$ python -q
>>> import numpy as np
>>> import numpy.linalg as la
>>> np.set_printoptions(suppress=True, linewidth=100)
>>> m1 = np.loadtxt("case10.csv", delimiter=",")
>>> m1
array([[-0.58, -1.33,  4.33],
       [-0.2 ,  1.62,  1.85],
       [ 0.36, -1.19,  2.98],
       [ 0.45,  2.19,  0.61],
       [-1.01,  0.83,  3.45],
       [ 0.71,  0.01,  1.71],
       [ 1.05, -0.94,  1.89],
       [-2.38,  1.67,  4.73],
       [ 0.2 ,  0.31,  2.19],
       [-0.65, -0.12,  3.61],
       [ 0.85, -0.15,  1.63],
       [ 0.67,  3.72, -0.71],
       [-0.28, -0.67,  3.49],
       [-0.99,  3.25,  1.81],
       [-1.66, -0.8 ,  5.41],
       [-0.23,  3.23,  0.82],
       [-1.19,  3.11,  2.18],
       [-2.99,  5.58,  2.93],
       [-1.35,  4.25,  1.63],
       [ 0.83, -2.79,  3.43],
       [-0.04,  3.26,  0.54],
       [ 0.88,  3.06, -0.55]])
>>> cov = m1.T @ m1
>>> round(np.trace(cov), 2), np.round((m1 ** 2).sum(), 2)
(np.float64(332.75), np.float64(332.75))
>>> np.round(la.eigvalsh(cov)[::-1], 2)
array([193.91, 124.88,  13.96])
>>> np.round(np.diag(cov), 2)
array([ 28.14, 137.67, 166.93])
>>> cen = m1 - m1.mean(axis=0)
>>> V = la.svd(cen)[2][:2]
>>> other = cen - cen @ V.T @ V
>>> la.norm(other, axis=1).round(6).argmax()
np.int64(4)
>>> round(float(la.norm(other) / la.norm(cen)), 2)
0.0
>>> np.round(np.diag(V.T @ V), 2)
array([0.45, 0.86, 0.69])
>>> np.round(np.cov(cen @ V.T, rowvar=False), 2) + 0
array([[5.96, 0.  ],
       [0.  , 2.65]])
>>> np.round((cen @ V.T).std(axis=0), 2)
array([2.38, 1.59])
>>> vec = np.array([2, 0, -2])
>>> rhs = m1 @ vec
>>> coef, lr = np.zeros(3), 1 / la.norm(m1, 2) ** 2
>>> for i in range(300):
...     coef -= lr * m1.T @ (m1 @ coef - rhs)
...     if i % 50 == 0: print(i, round(la.norm(m1 @ coef - rhs), 2))
... 
0 6.45
50 0.13
100 0.0
150 0.0
200 0.0
250 0.0
>>> coef.round(2) + 0
array([ 2.,  0., -2.])
>>> round(la.cond(m1), 2)
np.float64(3.73)
